>>> import numpy as np
>>> np.set_printoptions(precision=1, suppress=True, linewidth=120)
>>> arr = np.load("w.npy")
>>> arr
array([[-2,  1,  0],
       [-2,  1,  0],
       [ 0,  0,  1]])
>>> print(np.linalg.lstsq(arr[:-1].T, arr[-1])[2])
1
>>> np.abs(np.diag(np.linalg.qr(arr)[1])) > 1e-9
array([ True, False,  True])
>>> np.unique(arr.round(6), axis=0).shape
(2, 3)
>>> f, r1 = arr[0], arr[2]
>>> f @ f
np.int64(5)
>>> p = (f @ r1) / (f @ f) * f
>>> print(np.linalg.matrix_rank(np.outer(f, r1)))
1
>>> r1 - p
array([0., 0., 1.])
>>> np.outer(f, r1)
array([[ 0,  0, -2],
       [ 0,  0,  1],
       [ 0,  0,  0]])
>>> rng = np.random.default_rng(551408)
>>> lab = rng.permutation(3)
>>> lab
array([0, 2, 1])
>>> M2 = arr[lab][:, lab]
>>> np.allclose(M2, arr)
False
>>> M2
array([[-2,  0,  1],
       [ 0,  1,  0],
       [-2,  0,  1]])
>>> A = np.load("test2.npy")
>>> print(A)
[[-2  0  0 -3]
 [ 0 -2  0  0]
 [ 0  0  1  0]]
>>> np.round(np.linalg.norm(A, "nuc"), 1)
np.float64(6.6)
>>> round(float(np.linalg.norm(A[2], 1)), 1), round(float(np.linalg.norm(A[2], np.inf)), 1)
(1.0, 1.0)
>>> round(float(np.linalg.norm(A[2] - A[0])), 1)
3.7
>>> np.round(np.linalg.norm(A, 1), 1), round(np.linalg.norm(A, np.inf), 1)
(np.float64(3.0), np.float64(5.0))
>>> ang = np.radians(60)
>>> R = np.eye(4)
>>> R[1, 1] = R[0, 0] = np.cos(ang)
>>> R[1, 0], R[0, 1] = -np.sin(ang), np.sin(ang)
>>> R
array([[ 0.5,  0.9,  0. ,  0. ],
       [-0.9,  0.5,  0. ,  0. ],
       [ 0. ,  0. ,  1. ,  0. ],
       [ 0. ,  0. ,  0. ,  1. ]])
>>> M2 = A @ R.T
>>> np.allclose(A @ A.T, M2 @ M2.T)
True
>>> M2 = A[0, 0] * A[1:] - np.outer(A[1:, 0], A[0])
>>> M2
array([[ 0,  4,  0,  0],
       [ 0,  0, -2,  0]])
>>> np.linalg.matrix_rank(M2), np.linalg.matrix_rank(A)
(np.int64(2), np.int64(3))
>>> A[:, 0] / A[0, 0]
array([ 1., -0., -0.])
>>> J = np.triu(rng.random((4, 4)) < 0.6, 1).astype(int)
>>> J = J + J.T
>>> J
array([[0, 1, 0, 0],
       [1, 0, 0, 0],
       [0, 0, 0, 0],
       [0, 0, 0, 0]])
>>> print(np.allclose(J[:-1].T @ np.linalg.lstsq(J[:-1].T, J[-1])[0], J[-1]))
True
>>> np.unique(J.round(6), axis=0).shape
(3, 4)
>>> np.round(np.linalg.det(J), 1)
np.float64(0.0)
>>> f = np.array([0, 0])
>>> np.convolve(A[2], f)
array([0, 0, 0, 0, 0])
>>> np.array([np.convolve(row, f, "same") for row in A])
array([[0, 0, 0, 0],
       [0, 0, 0, 0],
       [0, 0, 0, 0]])
>>> print(np.polyval(f, A[2]))
[0 0 0 0]
>>> lab = rng.permutation(4)
>>> lab
array([0, 1, 3, 2])
>>> M2 = J[lab][:, lab]
>>> print(M2)
[[0 1 0 0]
 [1 0 0 0]
 [0 0 0 0]
 [0 0 0 0]]
>>> np.round(np.linalg.det(M2), 1), np.round(np.linalg.det(J[lab]), 1)
(np.float64(0.0), np.float64(0.0))
>>> np.diag(M2)
array([0, 0, 0, 0])
>>> vec = np.array([3, 0, 0, 3])
>>> h1 = np.maximum(J @ vec, 0)
>>> J.T @ h1
array([3, 0, 0, 0])
>>> np.maximum(J @ (3 * vec), 0)
array([0, 9, 0, 0])
>>> J * (h1 > 1e-9)[:, None]
array([[0, 0, 0, 0],
       [1, 0, 0, 0],
       [0, 0, 0, 0],
       [0, 0, 0, 0]])
>>> print(np.maximum(J @ vec, 0) - np.maximum(-J @ vec, 0))
[0 3 0 0]
>>> K = np.load("case15.npy")
>>> K.round(1) + 0
array([[-0.6,  0.8, -0.3],
       [ 0.3, -0.1, -0.1],
       [ 3.5, -0.5, -1.2],
       [ 0.8, -0.5,  0. ]])
>>> W1 = np.array([[-3, -1, -1, -3, 3, 1], [-2, -5, 5, 4, 4, -4], [3, 5, 4, 1, -2, -5]])
>>> c = np.array([4, 5, 5, 2, 2, 1])
>>> hid = np.maximum(K @ W1 + c, 0)
>>> (hid > 0).mean(axis=0)
array([0.8, 0.8, 0.8, 0.5, 1. , 0.8])
>>> np.linalg.matrix_rank(hid)
np.int64(4)
>>> Z = np.array([[2, -1, 0],
...     [-1, -1, 2],
...     [1, -1, 1],
...     [1, 2, 2],
...     [-2, -2, 0],
...     [-2, 0, 2]])
>>> (hid @ Z).round(6).argmax(axis=1)
array([2, 2, 2, 2])
